$ ipython --no-banner

In [1]: import numpy as np

In [2]: import numpy.linalg as la

In [3]: np.set_printoptions(precision=2, suppress=True, linewidth=100)

In [4]: C = np.array([[2, 3, 5], [5, 1, 3], [8, 0, 5]])

In [5]: rng = np.random.default_rng(779)

In [6]: mat = (rng.random((18, 3)) < 0.25) @ C

In [7]: mat
Out[7]: 
array([[ 5,  1,  3],
       [ 0,  0,  0],
       [ 0,  0,  0],
       [ 0,  0,  0],
       [ 0,  0,  0],
       [10,  3, 10],
       [ 8,  0,  5],
       [ 0,  0,  0],
       [13,  1,  8],
       [ 5,  1,  3],
       [ 2,  3,  5],
       [ 8,  0,  5],
       [ 5,  1,  3],
       [ 0,  0,  0],
       [ 8,  0,  5],
       [ 0,  0,  0],
       [ 0,  0,  0],
       [ 0,  0,  0]])

In [8]: C2 = np.cov(mat, rowvar=False)

In [9]: np.argsort(-mat.std(axis=0).round(6), kind="stable")
Out[9]: array([0, 2, 1])

In [10]: np.median(mat, axis=0)
Out[10]: array([1. , 0. , 1.5])

In [11]: np.polyfit(mat[:, 2], mat[:, 0], 1)
Out[11]: array([1.26, 0.27])

In [12]: C2.shape
Out[12]: (3, 3)

In [13]: C2
Out[13]: 
array([[18.38,  1.67, 12.46],
       [ 1.67,  0.97,  2.11],
       [12.46,  2.11,  9.9 ]])

In [14]: np.round(np.corrcoef(mat[:, 2], mat[:, 0])[0, 1], 2)
Out[14]: np.float64(0.92)

In [15]: mat.std(axis=0)
Out[15]: array([4.17, 0.96, 3.06])

In [16]: np.argwhere(np.triu(np.abs(np.corrcoef(mat.T)) > 0.8, 1))
Out[16]: array([[0, 2]])

In [17]: vec = np.ones(3)

In [18]: for _ in range(5):
    ...:     vec = C2 @ vec
    ...:     vec /= la.norm(vec)
    ...:     print(round(vec @ C2 @ vec, 2))
    ...: 
27.54
27.56
27.56
27.56
27.56

In [19]: round(float(la.eigvalsh(C2)[-1]), 2)
Out[19]: 27.56

In [20]: vec
Out[20]: array([0.81, 0.1 , 0.58])

In [21]: vec = np.array([2, 3, 0])

In [22]: rhs = mat @ vec

In [23]: np.round(la.pinv(mat) @ mat, 2) + 0
Out[23]: 
array([[1., 0., 0.],
       [0., 1., 0.],
       [0., 0., 1.]])

In [24]: np.round(la.lstsq(mat, rhs)[0], 2) + 0
Out[24]: array([2., 3., 0.])

In [25]: np.round(la.solve(mat.T @ mat, mat.T @ rhs), 2) + 0
Out[25]: array([2., 3., 0.])

In [26]: rhs
Out[26]: array([13,  0,  0,  0,  0, 29, 16,  0, 29, 13, 13, 16, 13,  0, 16,  0,  0,  0])

In [27]: rhs = rhs + 0.3 * rng.normal(size=18)

In [28]: rhs
Out[28]: 
array([12.97,  0.37,  0.08, -0.08, -0.12, 29.08, 15.63,  0.47, 28.75, 13.02, 13.24, 15.76, 13.37,
        0.19, 15.67, -0.1 ,  0.32,  0.52])

In [29]: c, *_ = la.lstsq(mat, rhs)

In [30]: np.round(mat.T @ (rhs - mat @ c), 2) + 0
Out[30]: array([0., 0., 0.])

In [31]: round(la.norm(rhs - mat @ c), 2)
Out[31]: np.float64(0.96)

In [32]: C = mat[[6, 15]].astype(float)

In [33]: for _ in range(4):
    ...:     lab = la.norm(mat[:, None] - C, axis=-1).argmin(axis=1)
    ...:     C = np.array([mat[lab == j].mean(axis=0) for j in range(2)])
    ...: 

In [34]: lab
Out[34]: array([0, 1, 1, 1, 1, 0, 0, 1, 0, 0, 1, 0, 0, 1, 0, 1, 1, 1])

In [35]: np.abs(C[1] - C[0]).argmax()
Out[35]: np.int64(0)

In [36]: proj = mat @ la.solve(mat.T @ mat, mat.T)

In [37]: round(float(np.trace(proj)), 2)
Out[37]: 3.0

In [38]: np.diag(proj)
Out[38]: 
array([0.26, 0.  , 0.  , 0.  , 0.  , 0.56, 0.24, 0.  , 0.38, 0.26, 0.56, 0.24, 0.26, 0.  , 0.24,
       0.  , 0.  , 0.  ])

In [39]: data = np.load("out7.npy")

In [40]: data
Out[40]: 
array([[ 1.13,  2.38, -2.29],
       [-0.15, -0.24,  0.25],
       [ 0.37,  0.72, -0.85],
       [ 0.85,  1.66, -1.58],
       [-1.68, -3.51,  3.37],
       [ 1.46,  2.97, -3.04],
       [-0.11, -0.37,  0.24],
       [ 0.86,  1.77, -1.56],
       [-0.84, -1.57,  1.88],
       [ 0.1 ,  0.12, -0.01],
       [ 0.18,  0.71, -0.43],
       [-1.48, -2.82,  2.95],
       [ 1.25,  2.43, -2.19],
       [ 1.24,  2.44, -2.23],
       [ 0.92,  1.76, -1.74],
       [ 1.27,  2.32, -2.7 ],
       [-0.17, -0.31,  0.44],
       [ 1.47,  2.91, -3.09],
       [-1.18, -2.09,  2.21],
       [ 0.65,  1.65, -1.37],
       [ 0.03,  0.05, -0.05],
       [ 0.65,  1.53, -1.61],
       [ 0.14,  0.32, -0.35],
       [ 1.19,  2.55, -2.47],
       [ 1.37,  2.72, -2.79],
       [-0.16, -0.32,  0.36]])

In [41]: C2 = np.cov(data, rowvar=False)

In [42]: data.std(axis=0)
Out[42]: array([0.89, 1.77, 1.8 ])

In [43]: np.polyfit(data[:, 1], data[:, 0], 1)
Out[43]: array([ 0.5 , -0.02])

In [44]: np.argwhere(np.triu(np.abs(np.corrcoef(data.T)) > 0.8, 1))
Out[44]: 
array([[0, 1],
       [0, 2],
       [1, 2]])

In [45]: np.argsort(-data.std(axis=0).round(6), kind="stable")
Out[45]: array([2, 1, 0])

In [46]: C2.shape
Out[46]: (3, 3)

In [47]: C2
Out[47]: 
array([[ 0.83,  1.64, -1.66],
       [ 1.64,  3.27, -3.3 ],
       [-1.66, -3.3 ,  3.36]])
